% ipython --no-banner

In [1]: import numpy as np

In [2]: np.set_printoptions(precision=3, suppress=True, linewidth=100)

In [3]: rd = lambda a: np.round(a, 3) + 0

In [4]: M = np.load("a.npy")

In [5]: M
Out[5]: 
array([[ 0.,  0., -1.,  0.],
       [ 0.,  1.,  0.,  0.],
       [ 2.,  0.,  3.,  0.],
       [-1.,  0., -1.,  1.]])

In [6]: M2 = M / np.sqrt((M ** 2).mean(axis=1, keepdims=True))

In [7]: np.linalg.matrix_rank(M2) == np.linalg.matrix_rank(M)
Out[7]: np.True_

In [8]: np.linalg.matrix_rank(M - M.mean(axis=1, keepdims=True))
Out[8]: np.int64(3)

In [9]: print(M - M.mean(axis=1, keepdims=True))
[[ 0.25  0.25 -0.75  0.25]
 [-0.25  0.75 -0.25 -0.25]
 [ 0.75 -1.25  1.75 -1.25]
 [-0.75  0.25 -0.75  1.25]]

In [10]: f = np.array([3, 0, 0, 3])

In [11]: M2 = M + np.outer(f, np.eye(4)[3])

In [12]: np.linalg.matrix_rank(np.linalg.inv(M2) - np.linalg.inv(M), tol=1e-8)
Out[12]: np.int64(1)

In [13]: q, Rm = np.linalg.qr(M)

In [14]: q.shape, Rm.shape
Out[14]: ((4, 4), (4, 4))

In [15]: rd(q.T @ q)
Out[15]: 
array([[1., 0., 0., 0.],
       [0., 1., 0., 0.],
       [0., 0., 1., 0.],
       [0., 0., 0., 1.]])

In [16]: rd(q @ Rm)
Out[16]: 
array([[ 0.,  0., -1.,  0.],
       [ 0.,  1.,  0.,  0.],
       [ 2.,  0.,  3.,  0.],
       [-1.,  0., -1.,  1.]])
